$ ipython --no-banner

In [1]: import numpy as np

In [2]: np.set_printoptions(precision=3, suppress=True, linewidth=160, floatmode="fixed")

In [3]: def rnd(a):
   ...:     return np.round(a, 3) + 0
   ...: 

In [4]: rng = np.random.default_rng(46)

In [5]: m1 = np.eye(11, dtype=int)[rng.permutation(11)]

In [6]: m1
Out[6]: 
array([[0, 1, 0, 0, 0, 0, 0, 0, 0, 0, 0],
       [0, 0, 0, 0, 0, 0, 0, 0, 1, 0, 0],
       [0, 0, 0, 0, 0, 0, 0, 0, 0, 1, 0],
       [0, 0, 1, 0, 0, 0, 0, 0, 0, 0, 0],
       [0, 0, 0, 0, 0, 0, 1, 0, 0, 0, 0],
       [0, 0, 0, 0, 1, 0, 0, 0, 0, 0, 0],
       [1, 0, 0, 0, 0, 0, 0, 0, 0, 0, 0],
       [0, 0, 0, 0, 0, 0, 0, 0, 0, 0, 1],
       [0, 0, 0, 0, 0, 1, 0, 0, 0, 0, 0],
       [0, 0, 0, 0, 0, 0, 0, 1, 0, 0, 0],
       [0, 0, 0, 1, 0, 0, 0, 0, 0, 0, 0]])

In [7]: O, vecs = np.linalg.qr(m1[:, :9])[0], np.linalg.qr(m1[:, 9:])[0]

In [8]: sigma = np.linalg.svd(O.T @ vecs, compute_uv=False)

In [9]: rnd(np.linalg.norm(O @ O.T - vecs @ vecs.T, 2))
Out[9]: np.float64(1.0)

In [10]: (sigma > 0.9).sum()
Out[10]: np.int64(0)

In [11]: sigma
Out[11]: array([0.000, 0.000])

In [12]: Y = m1 + rng.integers(-2, 3, (11, 1)) @ rng.integers(-2, 3, (1, 11))

In [13]: Y
Out[13]: 
array([[-2,  2,  1, -2,  2, -2, -1, -1, -1, -1,  2],
       [-2,  1,  1, -2,  2, -2, -1, -1,  0, -1,  2],
       [-4,  2,  2, -4,  4, -4, -2, -2, -2, -1,  4],
       [ 0,  0,  1,  0,  0,  0,  0,  0,  0,  0,  0],
       [ 0,  0,  0,  0,  0,  0,  1,  0,  0,  0,  0],
       [ 0,  0,  0,  0,  1,  0,  0,  0,  0,  0,  0],
       [-1,  1,  1, -2,  2, -2, -1, -1, -1, -1,  2],
       [-2,  1,  1, -2,  2, -2, -1, -1, -1, -1,  3],
       [ 4, -2, -2,  4, -4,  5,  2,  2,  2,  2, -4],
       [-2,  1,  1, -2,  2, -2, -1,  0, -1, -1,  2],
       [-2,  1,  1, -1,  2, -2, -1, -1, -1, -1,  2]])

In [14]: Y - m1
Out[14]: 
array([[-2,  1,  1, -2,  2, -2, -1, -1, -1, -1,  2],
       [-2,  1,  1, -2,  2, -2, -1, -1, -1, -1,  2],
       [-4,  2,  2, -4,  4, -4, -2, -2, -2, -2,  4],
       [ 0,  0,  0,  0,  0,  0,  0,  0,  0,  0,  0],
       [ 0,  0,  0,  0,  0,  0,  0,  0,  0,  0,  0],
       [ 0,  0,  0,  0,  0,  0,  0,  0,  0,  0,  0],
       [-2,  1,  1, -2,  2, -2, -1, -1, -1, -1,  2],
       [-2,  1,  1, -2,  2, -2, -1, -1, -1, -1,  2],
       [ 4, -2, -2,  4, -4,  4,  2,  2,  2,  2, -4],
       [-2,  1,  1, -2,  2, -2, -1, -1, -1, -1,  2],
       [-2,  1,  1, -2,  2, -2, -1, -1, -1, -1,  2]])

In [15]: np.linalg.matrix_rank(Y - m1, tol=1e-8)
Out[15]: np.int64(1)

In [16]: rnd(np.linalg.svd(Y - m1, compute_uv=False))
Out[16]: array([19.079,  0.000,  0.000,  0.000,  0.000,  0.000,  0.000,  0.000,  0.000,  0.000,  0.000])

In [17]: rank = np.linalg.matrix_rank(Y)

In [18]: rank
Out[18]: np.int64(10)

In [19]: null = np.linalg.svd(Y)[2][rank:].T

In [20]: rnd(null @ null.T)
Out[20]: 
array([[ 0.071,  0.071,  0.000,  0.071,  0.000, -0.143,  0.000,  0.071,  0.071,  0.143,  0.071],
       [ 0.071,  0.071,  0.000,  0.071,  0.000, -0.143,  0.000,  0.071,  0.071,  0.143,  0.071],
       [ 0.000,  0.000,  0.000,  0.000,  0.000,  0.000,  0.000,  0.000,  0.000,  0.000,  0.000],
       [ 0.071,  0.071,  0.000,  0.071,  0.000, -0.143,  0.000,  0.071,  0.071,  0.143,  0.071],
       [ 0.000,  0.000,  0.000,  0.000,  0.000,  0.000,  0.000,  0.000,  0.000,  0.000,  0.000],
       [-0.143, -0.143,  0.000, -0.143,  0.000,  0.286,  0.000, -0.143, -0.143, -0.286, -0.143],
       [ 0.000,  0.000,  0.000,  0.000,  0.000,  0.000,  0.000,  0.000,  0.000,  0.000,  0.000],
       [ 0.071,  0.071,  0.000,  0.071,  0.000, -0.143,  0.000,  0.071,  0.071,  0.143,  0.071],
       [ 0.071,  0.071,  0.000,  0.071,  0.000, -0.143,  0.000,  0.071,  0.071,  0.143,  0.071],
       [ 0.143,  0.143,  0.000,  0.143,  0.000, -0.286,  0.000,  0.143,  0.143,  0.286,  0.143],
       [ 0.071,  0.071,  0.000,  0.071,  0.000, -0.143,  0.000,  0.071,  0.071,  0.143,  0.071]])

In [21]: [int(np.linalg.matrix_rank(Y[:i])) for i in range(1, len(Y) + 1)]
Out[21]: [1, 2, 3, 4, 5, 6, 7, 8, 9, 10, 10]

In [22]: rnd(Y @ null)
Out[22]: 
array([[0.000],
       [0.000],
       [0.000],
       [0.000],
       [0.000],
       [0.000],
       [0.000],
       [0.000],
       [0.000],
       [0.000],
       [0.000]])

In [23]: [int(np.linalg.matrix_rank(Y[:, :j + 1])) for j in range(11)]
Out[23]: [1, 2, 3, 4, 5, 6, 7, 8, 9, 10, 10]

In [24]: np.linalg.matrix_rank(Y.T @ Y), np.linalg.matrix_rank(Y @ Y.T)
Out[24]: (np.int64(10), np.int64(10))

In [25]: rnd(null[:, 0] / null[np.abs(null[:, 0]).round(6).argmax(), 0])
Out[25]: array([-0.500, -0.500,  0.000, -0.500,  0.000,  1.000,  0.000, -0.500, -0.500, -1.000, -0.500])

In [26]: [int(np.linalg.matrix_rank(np.delete(Y, i, axis=0))) for i in range(11)]
Out[26]: [10, 10, 10, 10, 10, 10, 10, 10, 10, 10, 10]
